$ python -q
>>> import numpy as np
>>> np.set_printoptions(precision=2, suppress=True, linewidth=100)
>>> def rd(a):
...     return np.round(a, 2) + 0
... 
>>> J = np.load("sample18.npy")
>>> J
array([[ 3,  5,  1],
       [ 2,  4,  0],
       [ 2,  4,  0],
       [ 2,  4,  0],
       [ 0,  2, -2],
       [ 3,  5,  1],
       [ 3,  5,  1]])
>>> U, sv, Vh = np.linalg.svd(J)
>>> rd(sv)
array([12.89,  2.63,  0.  ])
>>> out = U[:, :2] @ np.diag(sv[:2]) @ Vh[:2]
>>> np.linalg.matrix_rank(out)
np.int64(2)
>>> x = np.array([-5, 9, 6])
>>> h = np.maximum(J @ x, 0)
>>> np.flatnonzero(h > 1e-9)
array([0, 1, 2, 3, 4, 5, 6])
>>> J.T @ h
array([480, 864,  96])
>>> h
array([36, 26, 26, 26,  6, 36, 36])
>>> out = J / np.sqrt((J ** 2).mean(axis=1, keepdims=True))
>>> np.linalg.matrix_rank(J - J.mean(axis=1, keepdims=True))
np.int64(1)
>>> J - J.mean(axis=1, keepdims=True)
array([[ 0.,  2., -2.],
       [ 0.,  2., -2.],
       [ 0.,  2., -2.],
       [ 0.,  2., -2.],
       [ 0.,  2., -2.],
       [ 0.,  2., -2.],
       [ 0.,  2., -2.]])
>>> rd(np.linalg.norm(out, axis=1))
array([1.73, 1.73, 1.73, 1.73, 1.73, 1.73, 1.73])
>>> A = np.load("out10.npy")
>>> A
array([[  0.7,  -0.7,   0.3,   1.3,   0.3,   0.1],
       [ -0.7,  -0.8,  -0.5,   0.4,   1.9,   1. ],
       [  0.4,   0.7,   0.8,   0.8,   0. ,  -0.1],
       [  0.9,  -1.8,   0.9,   0.8,  -1.1,  -0.7],
       [ -1.5,   0.2,   1.7,   0.6,   0.8,  -0.1],
       [ -0.2,   2.1,  -0.4,  -0.4,   0.7,   0.5],
       [  1.5,  -0.1,  -1.2,  -0.5,  -0.5,   1.3],
       [  1.3,   2. ,   2.3,   1.4,  -0.3,  -1.5],
       [ -1. ,   0.1,   0.2,  -0.2,   0.2,  -1. ],
       [  0.1,  -0.3,   0.3,   0.1,  -0.9,  -0.8],
       [ -0.2,   0.7,   1. ,  -1.5,  -0.7,  -1.6],
       [ -0.5,  -0.7,  -0.1,   1.4,  -0.1,   0.9],
       [  1.1,  -0.3,   0.2,   1. ,  -0.2,  -0.6],
       [ -0.3,   1.8,   0.8,  -0.3,   0.4,   0.8],
       [  0.1,  -0.6,  -0.4,   0. ,  -0.2,  -2.1],
       [  1.1,   1. ,  -1.5,   0. ,   0. ,  -1.1],
       [ -1.7,   1.3,   1.6,  -0.5,  -0.4,  -0.8],
       [ -1.2,  -0.6,   1.9,   1. ,   0.2,  -0.3],
       [  0.4,  -0.8,  -0.6,  -0.9,  -0.2,  -0.4],
       [  4. , -10. ,   1. ,  -2. ,  -5. ,  -7. ],
       [  1.2,   0.2,   0. ,   0.6,  -1.5,   0.3],
       [ -2.3,  -0.4,  -0.7,  -1.4,  -1.1,  -0.8],
       [ -0.3,   0. ,   0.9,   0.6,   0.5,   0.3],
       [  0.4,   0.6,  -0.5,   1. ,  -0.7,  -0.2],
       [ -0.4,  -0.7,   0.8,   0.5,  -0.1,   0.5],
       [ -1.1,  -0.1,   0.7,   0.7,   0.1,  -0.3],
       [ -0.8,  -1.4,  -0.6,   0.6,  -0.8,   1.1],
       [  0.6,  -0.7,  -0.2,  -0.3,   1.4,  -0.6],
       [  0. ,   2.4,  -0.5,  -0.1,  -1. ,  -0.9]])
>>> x = np.array([4, 5, 0, 5, 4, 5])
>>> h = np.maximum(A @ x, 0)
>>> rd(A.T @ h)
array([36.7 , 79.93, 27.57, 49.75, 11.45, 10.45])
>>> np.flatnonzero(h > 1e-9)
array([ 0,  1,  2,  4,  5,  6,  7, 11, 12, 13, 15, 20, 22, 23, 28])
